% ipython --no-banner

In [1]: import numpy as np

In [2]: import numpy.linalg as la

In [3]: np.set_printoptions(precision=3, suppress=True, linewidth=160)

In [4]: def tidy(a):
   ...:     return np.round(a, 3) + 0
   ...: 

In [5]: arr = np.load("m.npy")

In [6]: tidy(arr)
Out[6]: 
array([[-2.745, -2.684, -1.123],
       [ 1.497, -2.626,  2.62 ],
       [-2.495,  1.377,  2.807]])

In [7]: hat = np.triu(np.array([[5, 5, 5], [2, 5, 4], [0, 1, 1]]), 1) + np.eye(3)

In [8]: A2 = hat @ arr @ la.inv(hat)

In [9]: tidy(A2)
Out[9]: 
array([[  -7.735,   29.746,  -54.3  ],
       [  -8.483,   45.3  , -124.937],
       [  -2.495,   13.853,  -40.129]])

In [10]: tidy(np.trace(A2)), tidy(np.trace(arr))
Out[10]: (np.float64(-2.564), np.float64(-2.564))

In [11]: vec = np.array([1, 4, -2])

In [12]: target = arr @ vec

In [13]: coef, lr = np.zeros(3), 1 / la.norm(arr, 2) ** 2

In [14]: for i in range(10):
    ...:     coef -= lr * arr.T @ (arr @ coef - target)
    ...:     if i % 2 == 0: print(i, round(la.norm(arr @ coef - target), 3))
    ...: 
0 0.0
2 0.0
4 0.0
6 0.0
8 0.0

In [15]: tidy(la.cond(arr))
Out[15]: np.float64(1.0)

In [16]: tidy(coef)
Out[16]: array([ 1.,  4., -2.])

In [17]: rng = np.random.default_rng(1203)

In [18]: idx = rng.permutation(3)

In [19]: A2 = arr[:, idx] * rng.choice([-1, 1], 3)

In [20]: tidy(A2)
Out[20]: 
array([[ 1.123, -2.684,  2.745],
       [-2.62 , -2.626, -1.497],
       [-2.807,  1.377,  2.495]])

In [21]: Uu, _, VT = la.svd(arr.T @ A2)

In [22]: idx
Out[22]: array([2, 1, 0])

In [23]: E = np.load("layer12.npy")

In [24]: E
Out[24]: 
array([[ 3.,  6.,  6.,  0.],
       [ 8.,  3.,  5., -2.],
       [ 7.,  2.,  7., -1.],
       [ 0.,  0.,  0., -3.]])

In [25]: evals, V = la.eig(E)

In [26]: tidy(np.sort(la.eigvals(E.T)))
Out[26]: array([-4.414, -3.   ,  1.783, 15.631])

In [27]: tidy(E @ V[:, 0] - evals[0] * V[:, 0])
Out[27]: array([0., 0., 0., 0.])

In [28]: tidy(np.sort(la.eigvals(la.inv(E))))
Out[28]: array([-0.333, -0.227,  0.064,  0.561])

In [29]: tidy(np.prod(evals))
Out[29]: np.float64(369.0)

In [30]: J = np.loadtxt("run17.csv", delimiter=",")

In [31]: tidy(J)
Out[31]: 
array([[ 0.072,  0.129,  0.014, -0.158, -0.158],
       [ 0.129,  0.232,  0.026, -0.284, -0.284],
       [ 0.014,  0.026,  0.003, -0.032, -0.032],
       [-0.158, -0.284, -0.032,  0.347,  0.347],
       [-0.158, -0.284, -0.032,  0.347,  0.347]])

In [32]: np.abs(np.diag(la.qr(J)[1])) > 1e-9
Out[32]: array([ True, False, False, False, False])

In [33]: np.unique(J.round(6), axis=0).shape
Out[33]: (4, 5)

In [34]: evals, V = la.eigvalsh(J)
---------------------------------------------------------------------------
ValueError                                Traceback (most recent call last)
Cell In[34], line 1
----> 1 evals, V = la.eigvalsh(J)

ValueError: too many values to unpack (expected 2)

In [35]: evals, V = la.eigh(J)

In [36]: tidy(evals)
Out[36]: array([0., 0., 0., 0., 1.])

In [37]: (evals > 1e-8).sum(), (evals < -1e-8).sum()
Out[37]: (np.int64(1), np.int64(0))

In [38]: tidy(la.svd(J, compute_uv=False))
Out[38]: array([1., 0., 0., 0., 0.])

In [39]: tidy(la.eigvalsh(J @ J))
Out[39]: array([0., 0., 0., 0., 1.])

In [40]: np.abs(V[:, -1]).round(6).argmax()
Out[40]: np.int64(3)

In [41]: tidy(np.abs(V[:, -1]))
Out[41]: array([0.268, 0.482, 0.054, 0.589, 0.589])

In [42]: tidy(la.eigvalsh(J + -3 * np.eye(5)))
Out[42]: array([-3., -3., -3., -3., -2.])

In [43]: tidy(evals.sum()), np.trace(J)
Out[43]: (np.float64(1.0), np.float64(1.0))

In [44]: tidy(V @ np.diag(evals) @ V.T)
Out[44]: 
array([[ 0.072,  0.129,  0.014, -0.158, -0.158],
       [ 0.129,  0.232,  0.026, -0.284, -0.284],
       [ 0.014,  0.026,  0.003, -0.032, -0.032],
       [-0.158, -0.284, -0.032,  0.347,  0.347],
       [-0.158, -0.284, -0.032,  0.347,  0.347]])

In [45]: Uu, s, VT = la.svd(J)

In [46]: V = VT[:(s > 1e-8).sum()]

In [47]: vec = J[3] + -3 * J[0] + rng.integers(2) * np.eye(5)[3]

In [48]: tidy(vec)
Out[48]: array([-0.372, -0.67 , -0.074,  1.819,  0.819])

In [49]: tidy(la.norm(vec - V.T @ V @ vec))
Out[49]: np.float64(0.808)
